% ipython --no-banner

In [1]: import numpy as np

In [2]: import numpy.linalg as la

In [3]: np.set_printoptions(precision=2, suppress=True, linewidth=100, legacy="1.25")

In [4]: A = np.load("out7.npy")

In [5]: A
Out[5]: 
array([[2., 4., 0.],
       [4., 0., 4.],
       [0., 4., 0.]])

In [6]: O, r_ = la.qr(A)

In [7]: np.round(O.T @ O, 2) + 0
Out[7]: 
array([[1., 0., 0.],
       [0., 1., 0.],
       [0., 0., 1.]])

In [8]: np.round(abs(r_[0, 0]), 2), round(la.norm(A[:, 0]), 2)
Out[8]: (4.47, 4.47)

In [9]: O.shape, r_.shape
Out[9]: ((3, 3), (3, 3))

In [10]: O
Out[10]: 
array([[-0.45,  0.6 , -0.67],
       [-0.89, -0.3 ,  0.33],
       [-0.  ,  0.75,  0.67]])

In [11]: A2 = la.inv(O)

In [12]: np.round(la.slogdet(O)[0], 2)
Out[12]: 1.0

In [13]: np.round(la.det(O) * A2, 2) + 0
Out[13]: 
array([[-0.45, -0.89,  0.  ],
       [ 0.6 , -0.3 ,  0.75],
       [-0.67,  0.33,  0.67]])

In [14]: round(float(la.cond(O)), 2)
Out[14]: 1.0

In [15]: evals, V = la.eigh(A)

In [16]: x = np.array([1, 2, -1])

In [17]: V * np.abs(evals) @ V.T
Out[17]: 
array([[ 3.7 ,  0.92,  2.34],
       [ 0.92,  5.58, -0.25],
       [ 2.34, -0.25,  3.23]])

In [18]: (np.sign(V[:, -1].round(6)) == np.sign(V[0, -1].round(6))).astype(int)
Out[18]: array([1, 1, 1])

In [19]: np.abs(A).sum(axis=1).max(), round(np.abs(evals).max(), 2)
Out[19]: (8.0, 6.28)

In [20]: V * np.maximum(evals, 0) @ V.T
Out[20]: 
array([[2.85, 2.46, 1.17],
       [2.46, 2.79, 1.88],
       [1.17, 1.88, 1.62]])

In [21]: theta = np.radians(15)

In [22]: r_ = np.eye(3)

In [23]: r_[2, 2] = r_[1, 1] = np.cos(theta)

In [24]: r_[2, 1], r_[1, 2] = -np.sin(theta), np.sin(theta)

In [25]: r_
Out[25]: 
array([[ 1.  ,  0.  ,  0.  ],
       [ 0.  ,  0.97,  0.26],
       [ 0.  , -0.26,  0.97]])

In [26]: A2 = A @ r_.T

In [27]: np.allclose(A @ A.T, A2 @ A2.T)
Out[27]: True

In [28]: la.svd(A, compute_uv=False), la.svd(A2, compute_uv=False)
Out[28]: (array([6.28, 5.25, 0.97]), array([6.28, 5.25, 0.97]))

In [29]: np.round(la.det(r_), 2), round(float(np.trace(r_)), 2)
Out[29]: (1.0, 2.93)

In [30]: np.abs(A2 - A).max(axis=0)
Out[30]: array([0.  , 1.04, 1.04])

In [31]: rng = np.random.default_rng(653)

In [32]: lab = rng.permutation(3)

In [33]: A2 = A[:, lab] * rng.choice([-1, 1], 3)

In [34]: A2
Out[34]: 
array([[4., 2., 0.],
       [0., 4., 4.],
       [4., 0., 0.]])

In [35]: left, _, VT = la.svd(A.T @ A2)

In [36]: np.round(la.lstsq(A, A2)[0], 2) + 0
Out[36]: 
array([[0., 1., 0.],
       [1., 0., 0.],
       [0., 0., 1.]])

In [37]: feats = np.load("data.npy")

In [38]: feats
Out[38]: 
array([[ 0.,  0.,  0.,  0., -3.,  0.],
       [ 0.,  0.,  0.,  0.,  3.,  4.],
       [ 0.,  0.,  0.,  0., -3., -3.],
       [ 0.,  0.,  0.,  0.,  4.,  2.],
       [-3.,  3., -3.,  4.,  0.,  0.],
       [ 0.,  4., -3.,  2.,  0.,  0.]])

In [39]: r = la.matrix_rank(feats)

In [40]: r
Out[40]: 4

In [41]: N = la.svd(feats)[2][r:].T

In [42]: [int(la.matrix_rank(feats[:i])) for i in range(1, len(feats) + 1)]
Out[42]: [1, 2, 2, 2, 3, 4]

In [43]: arr = np.loadtxt("x.csv", delimiter=",")

In [44]: arr
Out[44]: 
array([[ 0.33, -0.29, -0.42, -0.04, -0.53, -0.02, -0.1 ],
       [-0.29,  0.56,  0.54,  0.45,  0.18, -0.45, -0.02],
       [-0.42,  0.54,  0.71,  0.35,  0.34, -0.14,  0.44],
       [-0.04,  0.45,  0.35,  0.61, -0.43, -0.56,  0.11],
       [-0.53,  0.18,  0.34, -0.43,  1.39,  0.32, -0.35],
       [-0.02, -0.45, -0.14, -0.56,  0.32,  0.81,  0.57],
       [-0.1 , -0.02,  0.44,  0.11, -0.35,  0.57,  1.58]])

In [45]: left, sig, VT = la.svd(arr)

In [46]: sig.round(2) + 0
Out[46]: array([2., 2., 2., 0., 0., 0., 0.])

In [47]: A2 = left[:, :3] @ np.diag(sig[:3]) @ VT[:3]

In [48]: la.matrix_rank(arr, rtol=0.05)
Out[48]: 3

In [49]: A2
Out[49]: 
array([[ 0.33, -0.29, -0.42, -0.04, -0.53, -0.02, -0.1 ],
       [-0.29,  0.56,  0.54,  0.45,  0.18, -0.45, -0.02],
       [-0.42,  0.54,  0.71,  0.35,  0.34, -0.14,  0.44],
       [-0.04,  0.45,  0.35,  0.61, -0.43, -0.56,  0.11],
       [-0.53,  0.18,  0.34, -0.43,  1.39,  0.32, -0.35],
       [-0.02, -0.45, -0.14, -0.56,  0.32,  0.81,  0.57],
       [-0.1 , -0.02,  0.44,  0.11, -0.35,  0.57,  1.58]])

In [50]: round(float(la.norm(arr - A2, 2)), 2), round(float(sig[3]), 2)
Out[50]: (0.0, 0.0)

In [51]: np.abs(np.diag(la.qr(A2)[1])) > 1e-9
Out[51]: array([ True,  True,  True, False, False, False, False])

In [52]: round(np.trace(la.pinv(A2) @ A2), 2)
Out[52]: 3.0

In [53]: A2 @ la.pinv(A2) @ A2
Out[53]: 
array([[ 0.33, -0.29, -0.42, -0.04, -0.53, -0.02, -0.1 ],
       [-0.29,  0.56,  0.54,  0.45,  0.18, -0.45, -0.02],
       [-0.42,  0.54,  0.71,  0.35,  0.34, -0.14,  0.44],
       [-0.04,  0.45,  0.35,  0.61, -0.43, -0.56,  0.11],
       [-0.53,  0.18,  0.34, -0.43,  1.39,  0.32, -0.35],
       [-0.02, -0.45, -0.14, -0.56,  0.32,  0.81,  0.57],
       [-0.1 , -0.02,  0.44,  0.11, -0.35,  0.57,  1.58]])

In [54]: np.allclose(A2[:-1].T @ la.lstsq(A2[:-1].T, A2[-1])[0], A2[-1])
Out[54]: True

In [55]: left, sig, VT = la.svd(arr)

In [56]: V = VT[:(sig > 1e-8).sum()]

In [57]: x = arr[0] + -1 * arr[2] + rng.integers(2) * np.eye(7)[5]

In [58]: x
Out[58]: array([ 0.75, -0.83, -1.12, -0.39, -0.87,  0.12, -0.55])

In [59]: np.allclose(V.T @ V @ x, x)
Out[59]: True

In [60]: la.matrix_rank(np.vstack([arr, x]))
Out[60]: 3

In [61]: G = A.T @ A

In [62]: la.eigvalsh(G)[::-1]
Out[62]: array([39.47, 27.59,  0.94])

In [63]: np.diag(G)
Out[63]: array([20., 32., 16.])

In [64]: (A @ A.T).shape
Out[64]: (3, 3)

In [65]: np.trace(G), (A ** 2).sum()
Out[65]: (68.0, 68.0)

In [66]: E = np.array([[0, 1, 0, 0, 0, 0],
    ...:     [1, 0, 0, 0, 1, 0],
    ...:     [0, 0, 0, 0, 0, 0],
    ...:     [0, 0, 0, 0, 1, 1],
    ...:     [0, 1, 0, 1, 0, 1],
    ...:     [0, 0, 0, 1, 1, 0]])

In [67]: x = np.array([-2, -2, -3, -2, 0, 3])

In [68]: h1 = np.maximum(E @ x, 0)

In [69]: E.T @ h1
Out[69]: array([0, 0, 0, 0, 3, 3])

In [70]: np.flatnonzero(h1 > 1e-9)
Out[70]: array([3])

In [71]: E * (h1 > 1e-9)[:, None]
Out[71]: 
array([[0, 0, 0, 0, 0, 0],
       [0, 0, 0, 0, 0, 0],
       [0, 0, 0, 0, 0, 0],
       [0, 0, 0, 0, 1, 1],
       [0, 0, 0, 0, 0, 0],
       [0, 0, 0, 0, 0, 0]])

In [72]: np.maximum(E @ (3 * x), 0)
Out[72]: array([0, 0, 0, 9, 0, 0])

In [73]: np.tanh(E @ x)
Out[73]: array([-0.96, -0.96,  0.  ,  1.  , -0.76, -0.96])

In [74]: left, sig, VT = la.svd(E)

In [75]: V = VT[:(sig > 1e-8).sum()]

In [76]: x = E[4] + -3 * E[3] + rng.integers(2) * np.eye(6)[4]

In [77]: x
Out[77]: array([ 0.,  1.,  0.,  1., -3., -2.])

In [78]: np.round(V.T @ V, 2) + 0
Out[78]: 
array([[1., 0., 0., 0., 0., 0.],
       [0., 1., 0., 0., 0., 0.],
       [0., 0., 0., 0., 0., 0.],
       [0., 0., 0., 1., 0., 0.],
       [0., 0., 0., 0., 1., 0.],
       [0., 0., 0., 0., 0., 1.]])

In [79]: np.round(la.norm(x - V.T @ V @ x), 2)
Out[79]: 0.0

In [80]: la.lstsq(E[:-1].T, E[-1])[2]
Out[80]: 4

In [81]: np.unique(E.round(6), axis=0).shape
Out[81]: (6, 6)

In [82]: np.abs(np.diag(la.qr(E)[1])) > 1e-9
Out[82]: array([ True,  True, False,  True,  True,  True])

In [83]: np.round(np.trace(la.pinv(E) @ E), 2)
Out[83]: 5.0

In [84]: evals, V = la.eigh(E)

In [85]: x = np.array([-3, -5, 0, 2, 6, 9])

In [86]: (np.sign(V[:, -1].round(6)) == np.sign(V[0, -1].round(6))).astype(int)
Out[86]: array([1, 1, 0, 1, 1, 1])

In [87]: np.abs(E).sum(axis=1).max(), round(float(np.abs(evals).max()), 2)
Out[87]: (3, 2.21)

In [88]: [round(float(la.det(E[:i, :i])), 2) + 0 for i in range(1, 7)]
Out[88]: [0.0, -1.0, 0.0, 0.0, 0.0, 0.0]

In [89]: m1 = np.array([[0, 0, 0, 1], [0, 0, 0, 0], [0, 0, 0, 0], [1, 0, 0, 0]])

In [90]: evals, V = la.eigh(E)

In [91]: np.round(la.svd(E, compute_uv=False), 2) + 0
Out[91]: array([2.21, 1.68, 1.  , 1.  , 0.54, 0.  ])

In [92]: np.abs(V[:, -1])
Out[92]: array([0.15, 0.34, 0.  , 0.5 , 0.6 , 0.5 ])

In [93]: np.round(V.T @ E @ V, 2) + 0
Out[93]: 
array([[-1.68,  0.  ,  0.  ,  0.  ,  0.  ,  0.  ],
       [ 0.  , -1.  ,  0.  ,  0.  ,  0.  ,  0.  ],
       [ 0.  ,  0.  , -0.54,  0.  ,  0.  ,  0.  ],
       [ 0.  ,  0.  ,  0.  ,  0.  ,  0.  ,  0.  ],
       [ 0.  ,  0.  ,  0.  ,  0.  ,  1.  ,  0.  ],
       [ 0.  ,  0.  ,  0.  ,  0.  ,  0.  ,  2.21]])

In [94]: np.round(V.T @ V, 2) + 0
Out[94]: 
array([[1., 0., 0., 0., 0., 0.],
       [0., 1., 0., 0., 0., 0.],
       [0., 0., 1., 0., 0., 0.],
       [0., 0., 0., 1., 0., 0.],
       [0., 0., 0., 0., 1., 0.],
       [0., 0., 0., 0., 0., 1.]])

In [95]: evals
Out[95]: array([-1.68, -1.  , -0.54,  0.  ,  1.  ,  2.21])
